$ ipython --no-banner

In [1]: import numpy as np

In [2]: np.set_printoptions(suppress=True, linewidth=140)

In [3]: M2 = np.array([[0]])

In [4]: W2 = np.array([[9, 0], [-9, 5]])

In [5]: K = np.block([[M2, np.zeros((1, 2))], [np.zeros((2, 1)), W2]])

In [6]: K
Out[6]: 
array([[ 0.,  0.,  0.],
       [ 0.,  9.,  0.],
       [ 0., -9.,  5.]])

In [7]: # null space of dimension 1

In [8]: Uu, sig, Vt = np.linalg.svd(K)

In [9]: evecs = Vt[:(sig > 1e-8).sum()]

In [10]: rng = np.random.default_rng(27232)

In [11]: x0 = K[0] + -3 * K[2] + rng.integers(2) * np.eye(3)[1]

In [12]: x0
Out[12]: array([  0.,  27., -15.])

In [13]: print(np.round(evecs.T @ evecs, 4) + 0)
[[0. 0. 0.]
 [0. 1. 0.]
 [0. 0. 1.]]

In [14]: np.round(np.diag(evecs.T @ evecs), 4)
Out[14]: array([0., 1., 1.])

In [15]: M = np.load("m.npy")

In [16]: M
Out[16]: 
array([[1.02, 1.  , 1.  ],
       [2.  , 3.02, 2.  ],
       [1.  , 1.  , 1.02]])

In [17]: lab = rng.permutation(3)

In [18]: lab
Out[18]: array([0, 2, 1])

In [19]: M2 = M[lab][:, lab]

In [20]: np.allclose(M2, M)
Out[20]: False

In [21]: print(np.round(np.sort(np.abs(np.linalg.eigvals(M2))), 4))
[0.02   0.4584 4.5816]

In [22]: np.round(np.linalg.det(M2), 4), round(float(np.linalg.det(M[lab])), 4)
Out[22]: (np.float64(0.042), -0.042)

In [23]: M2
Out[23]: 
array([[1.02, 1.  , 1.  ],
       [1.  , 1.02, 1.  ],
       [2.  , 2.  , 3.02]])

In [24]: print(round(float(np.linalg.det(M2.T)), 4))
0.042

In [25]: np.einsum("ij,ji->", M2, M2)
Out[25]: np.float64(21.2012)

In [26]: np.kron(np.eye(2, dtype=int), M2)
Out[26]: 
array([[1.02, 1.  , 1.  , 0.  , 0.  , 0.  ],
       [1.  , 1.02, 1.  , 0.  , 0.  , 0.  ],
       [2.  , 2.  , 3.02, 0.  , 0.  , 0.  ],
       [0.  , 0.  , 0.  , 1.02, 1.  , 1.  ],
       [0.  , 0.  , 0.  , 1.  , 1.02, 1.  ],
       [0.  , 0.  , 0.  , 2.  , 2.  , 3.02]])

In [27]: round(np.einsum("ii->", M2), 4)
Out[27]: np.float64(5.06)

In [28]: print(np.round(np.linalg.eigvals(M2).sum().real, 4))
5.06

In [29]: np.round(np.linalg.det(2 * M2), 4), round(np.linalg.det(M2), 4)
Out[29]: (np.float64(0.3361), np.float64(0.042))
